% ipython --no-banner

In [1]: import numpy as np

In [2]: np.set_printoptions(precision=3, suppress=True, linewidth=200)

In [3]: def rd(a):
   ...:     return np.round(a, 3) + 0
   ...: 

In [4]: E = np.load("layer16.npy")

In [5]: rd(E)
Out[5]: 
array([[ 0.929, -0.071, -0.071, -0.357],
       [-0.071,  0.929, -0.071, -0.357],
       [-0.071, -0.071,  0.929, -0.357],
       [-0.357, -0.357, -0.357, -0.786]])

In [6]: rd(np.linalg.det(E[::-1]))
Out[6]: np.float64(-1.0)

In [7]: rd(np.poly(E))
Out[7]: array([ 1., -2.,  0.,  2., -1.])

In [8]: rd(np.einsum("ii->", E))
Out[8]: np.float64(2.0)

In [9]: rd(np.linalg.eigvals(E))
Out[9]: array([ 1., -1.,  1.,  1.])

In [10]: np.einsum("ij,ji->", E, E)
Out[10]: np.float64(4.0)

In [11]: rd(np.linalg.det(2 * E)), rd(np.linalg.det(E))
Out[11]: (np.float64(-16.0), np.float64(-1.0))

In [12]: rd(np.linalg.det(E.T))
Out[12]: np.float64(-1.0)

In [13]: rd(np.linalg.eigvals(E).sum().real)
Out[13]: np.float64(2.0)

In [14]: evals, evecs = np.linalg.eigh(E)

In [15]: x0 = np.array([3, 5, 3, 3])

In [16]: rd(x0 @ E @ x0)
Out[16]: np.float64(3.714)

In [17]: rd(np.abs(E).sum(axis=1).max()), rd(np.abs(evals).max())
Out[17]: (np.float64(1.857), np.float64(1.0))

In [18]: other = np.array([[-3, -4, 4], [-4, 5, -1], [-1, -5, 2], [2, -5, 1]])

In [19]: np.linalg.matrix_rank(E @ other)
Out[19]: np.int64(3)

In [20]: other @ E
---------------------------------------------------------------------------
ValueError                                Traceback (most recent call last)
Cell In[20], line 1
----> 1 other @ E

ValueError: matmul: Input operand 1 has a mismatch in its core dimension 0, with gufunc signature (n?,k),(k,m?)->(n?,m?) (size 4 is different from 3)

In [21]: evals, evecs = np.linalg.eigvalsh(E)
---------------------------------------------------------------------------
ValueError                                Traceback (most recent call last)
Cell In[21], line 1
----> 1 evals, evecs = np.linalg.eigvalsh(E)

ValueError: too many values to unpack (expected 2)

In [22]: evals, evecs = np.linalg.eigh(E)

In [23]: rd(evals)
Out[23]: array([-1.,  1.,  1.,  1.])

In [24]: rd(np.linalg.eigvalsh(E + -2 * np.eye(4)))
Out[24]: array([-3., -1., -1., -1.])

In [25]: np.unique(evals.round(6) + 0, return_counts=True)[1]
Out[25]: array([1, 3])

In [26]: other = np.array([[-1, -3], [3, 1]])

In [27]: basis = np.kron(other, E)

In [28]: basis.shape
Out[28]: (8, 8)

In [29]: rd(basis)
Out[29]: 
array([[-0.929,  0.071,  0.071,  0.357, -2.786,  0.214,  0.214,  1.071],
       [ 0.071, -0.929,  0.071,  0.357,  0.214, -2.786,  0.214,  1.071],
       [ 0.071,  0.071, -0.929,  0.357,  0.214,  0.214, -2.786,  1.071],
       [ 0.357,  0.357,  0.357,  0.786,  1.071,  1.071,  1.071,  2.357],
       [ 2.786, -0.214, -0.214, -1.071,  0.929, -0.071, -0.071, -0.357],
       [-0.214,  2.786, -0.214, -1.071, -0.071,  0.929, -0.071, -0.357],
       [-0.214, -0.214,  2.786, -1.071, -0.071, -0.071,  0.929, -0.357],
       [-1.071, -1.071, -1.071, -2.357, -0.357, -0.357, -0.357, -0.786]])

In [30]: rd(np.linalg.norm(basis, 2)), rd(np.linalg.norm(other, 2) * np.linalg.norm(E, 2))
Out[30]: (np.float64(4.0), np.float64(4.0))

In [31]: J = np.loadtxt("sample17.csv", delimiter=",")

In [32]: rd(J)
Out[32]: 
array([[ 0.831, -0.102, -0.102, -0.373, -0.034, -0.305, -0.237],
       [-0.102,  0.939, -0.061, -0.224, -0.02 , -0.183, -0.142],
       [-0.102, -0.061,  0.939, -0.224, -0.02 , -0.183, -0.142],
       [-0.373, -0.224, -0.224,  0.18 , -0.075, -0.671, -0.522],
       [-0.034, -0.02 , -0.02 , -0.075,  0.993, -0.061, -0.047],
       [-0.305, -0.183, -0.183, -0.671, -0.061,  0.451, -0.427],
       [-0.237, -0.142, -0.142, -0.522, -0.047, -0.427,  0.668]])

In [33]: evals, evecs = np.linalg.eigh(J)

In [34]: rd(evecs @ np.diag(evals) @ evecs.T)
Out[34]: 
array([[ 0.831, -0.102, -0.102, -0.373, -0.034, -0.305, -0.237],
       [-0.102,  0.939, -0.061, -0.224, -0.02 , -0.183, -0.142],
       [-0.102, -0.061,  0.939, -0.224, -0.02 , -0.183, -0.142],
       [-0.373, -0.224, -0.224,  0.18 , -0.075, -0.671, -0.522],
       [-0.034, -0.02 , -0.02 , -0.075,  0.993, -0.061, -0.047],
       [-0.305, -0.183, -0.183, -0.671, -0.061,  0.451, -0.427],
       [-0.237, -0.142, -0.142, -0.522, -0.047, -0.427,  0.668]])

In [35]: rd(evecs.T @ evecs)
Out[35]: 
array([[1., 0., 0., 0., 0., 0., 0.],
       [0., 1., 0., 0., 0., 0., 0.],
       [0., 0., 1., 0., 0., 0., 0.],
       [0., 0., 0., 1., 0., 0., 0.],
       [0., 0., 0., 0., 1., 0., 0.],
       [0., 0., 0., 0., 0., 1., 0.],
       [0., 0., 0., 0., 0., 0., 1.]])

In [36]: rd(np.linalg.eigvalsh(J @ J))
Out[36]: array([1., 1., 1., 1., 1., 1., 1.])

In [37]: rd(evals.sum()), rd(np.trace(J))
Out[37]: (np.float64(5.0), np.float64(5.0))

In [38]: rd(evals)
Out[38]: array([-1.,  1.,  1.,  1.,  1.,  1.,  1.])

In [39]: rd(evecs.T @ J @ evecs)
Out[39]: 
array([[-1.,  0.,  0.,  0.,  0.,  0.,  0.],
       [ 0.,  1.,  0.,  0.,  0.,  0.,  0.],
       [ 0.,  0.,  1.,  0.,  0.,  0.,  0.],
       [ 0.,  0.,  0.,  1.,  0.,  0.,  0.],
       [ 0.,  0.,  0.,  0.,  1.,  0.,  0.],
       [ 0.,  0.,  0.,  0.,  0.,  1.,  0.],
       [ 0.,  0.,  0.,  0.,  0.,  0.,  1.]])

In [40]: (evals > 1e-8).sum(), (evals < -1e-8).sum()
Out[40]: (np.int64(6), np.int64(1))

In [41]: rd(np.linalg.svd(J, compute_uv=False))
Out[41]: array([1., 1., 1., 1., 1., 1., 1.])

In [42]: m1 = np.loadtxt("out2.csv", delimiter=",")

In [43]: m1
Out[43]: 
array([[ 5., -2.,  3., -3.],
       [-2.,  8., -6.,  6.],
       [ 3., -6., 13., -9.],
       [-3.,  6., -9., 13.]])

In [44]: Q, r_ = np.linalg.qr(m1)

In [45]: Q.shape, r_.shape
Out[45]: ((4, 4), (4, 4))

In [46]: rd(Q @ r_)
Out[46]: 
array([[ 5., -2.,  3., -3.],
       [-2.,  8., -6.,  6.],
       [ 3., -6., 13., -9.],
       [-3.,  6., -9., 13.]])

In [47]: rd(r_)
Out[47]: 
array([[ -6.856,   9.044, -13.565,  13.565],
       [  0.   ,  -7.63 ,   8.299,  -8.299],
       [  0.   ,   0.   ,  -6.489,   4.023],
       [  0.   ,   0.   ,   0.   ,   5.091]])

In [48]: np.allclose(r_.T @ r_, m1.T @ m1)
Out[48]: True

In [49]: rd(np.abs(np.diag(r_)))
Out[49]: array([6.856, 7.63 , 6.489, 5.091])

In [50]: np.trace(Q @ Q.T)
Out[50]: np.float64(4.0)

In [51]: rd(abs(r_[0, 0])), rd(np.linalg.norm(m1[:, 0]))
Out[51]: (np.float64(6.856), np.float64(6.856))

In [52]: f = np.array([-8, 7, -1, -9])

In [53]: other = r_ + np.outer(f, np.eye(4)[0])

In [54]: np.linalg.matrix_rank(other - r_)
Out[54]: np.int64(1)

In [55]: np.linalg.matrix_rank(np.linalg.inv(other) - np.linalg.inv(r_), tol=1e-8)
Out[55]: np.int64(1)

In [56]: rd(other)
Out[56]: 
array([[-14.856,   9.044, -13.565,  13.565],
       [  7.   ,  -7.63 ,   8.299,  -8.299],
       [ -1.   ,   0.   ,  -6.489,   4.023],
       [ -9.   ,   0.   ,   0.   ,   5.091]])

In [57]: Lm = np.linalg.cholesky(m1)

In [58]: rd(m1 / np.sqrt(np.outer(np.diag(m1), np.diag(m1))))
Out[58]: 
array([[ 1.   , -0.316,  0.372, -0.372],
       [-0.316,  1.   , -0.588,  0.588],
       [ 0.372, -0.588,  1.   , -0.692],
       [-0.372,  0.588, -0.692,  1.   ]])

In [59]: rd(np.diag(Lm) ** 2)
Out[59]: array([5. , 7.2, 8. , 6. ])

In [60]: proj = np.triu(np.array([[-2, 2, -2, 0], [0, 3, 0, -2], [-3, -1, -1, 0], [-1, -3, -2, 1]]), 1) + np.eye(4)

In [61]: other = proj @ m1 @ np.linalg.inv(proj)

In [62]: other
Out[62]: 
array([[ -5.,  36., -45.,  99.],
       [  4., -12.,  20., -44.],
       [  3., -12.,  19., -33.],
       [ -3.,  12., -15.,  37.]])

In [63]: proj @ m1 - m1 @ proj
Out[63]: 
array([[-10.,  18., -28.,  26.],
       [  6.,  -8.,  14., -10.],
       [  0.,  -6.,   6., -12.],
       [  0.,   6.,  -6.,  12.]])

In [64]: np.linalg.matrix_rank(other)
Out[64]: np.int64(4)

In [65]: x0 = np.array([-3, -3, -3, 2])

In [66]: h = np.maximum(m1 @ x0, 0)

In [67]: np.maximum(m1 @ x0, 0) - np.maximum(-m1 @ x0, 0)
Out[67]: array([-24.,  12., -48.,  44.])

In [68]: h
Out[68]: array([ 0., 12.,  0., 44.])

In [69]: np.maximum(m1 @ (3 * x0), 0)
Out[69]: array([  0.,  36.,   0., 132.])

In [70]: W0 = np.load("case5.npy")

In [71]: W0
Out[71]: 
array([[ 4.064, -1.92 , -3.97 , -4.061, -1.996,  4.048,  3.997],
       [ 1.984, -3.054,  2.013,  0.047, -1.007,  4.067,  2.042],
       [-0.077, -0.027, -0.027,  0.077,  0.021,  0.054,  0.013],
       [-5.994,  2.021,  8.032,  6.972,  2.948, -4.971, -5.943],
       [ 2.011, -0.035, -4.007, -3.054, -0.963,  1.061,  1.966],
       [ 3.933, -0.029, -8.054, -5.921, -2.057,  2.05 ,  4.004]])

In [72]: Uu, sig, VT = np.linalg.svd(W0)

In [73]: rd(sig)
Out[73]: array([21.847,  6.898,  0.207,  0.104,  0.08 ,  0.034])

In [74]: other = Uu[:, :2] @ np.diag(sig[:2]) @ VT[:2]

In [75]: rd(np.linalg.norm(W0 - other) / np.linalg.norm(W0))
Out[75]: np.float64(0.011)

In [76]: data = np.load("w.npy")

In [77]: data
Out[77]: 
array([[ 0.87 , -0.029, -7.528,  2.995, -7.528],
       [-1.329, -1.002, -0.45 ,  4.917, -0.45 ],
       [-4.255, -1.783,  6.854,  2.272,  6.854],
       [-3.978, -1.73 ,  5.473,  1.959,  5.473],
       [ 1.778,  2.964, -1.373, -4.267, -1.373],
       [-4.873, -2.406,  1.864, -2.066,  1.864],
       [ 2.224,  1.211, -7.594,  2.26 , -7.594],
       [ 3.446,  3.218, -3.776,  0.151, -3.776],
       [-4.094, -2.149,  0.461, -1.115,  0.461],
       [-1.11 , -0.549, -2.295,  1.448, -2.295],
       [ 0.1  ,  0.31 , -1.143,  3.5  , -1.143]])

In [78]: C2 = np.cov(data, rowvar=False)

In [79]: rd(np.linalg.eigvalsh(C2)[::-1])
Out[79]: array([49.61 ,  7.804,  4.23 ,  0.   ,  0.   ])

In [80]: np.median(data, axis=0)
Out[80]: array([-1.11 , -0.549, -1.143,  1.959, -1.143])

In [81]: rd(np.corrcoef(data.T))
Out[81]: 
array([[ 1.   ,  0.938, -0.797,  0.028, -0.797],
       [ 0.938,  1.   , -0.588, -0.23 , -0.588],
       [-0.797, -0.588,  1.   , -0.094,  1.   ],
       [ 0.028, -0.23 , -0.094,  1.   , -0.094],
       [-0.797, -0.588,  1.   , -0.094,  1.   ]])

In [82]: C2.shape
Out[82]: (5, 5)

In [83]: np.argsort(-data.std(axis=0).round(6), kind="stable")
Out[83]: array([2, 4, 0, 3, 1])

In [84]: rd(np.corrcoef(data[:, 4], data[:, 1])[0, 1])
Out[84]: np.float64(-0.588)
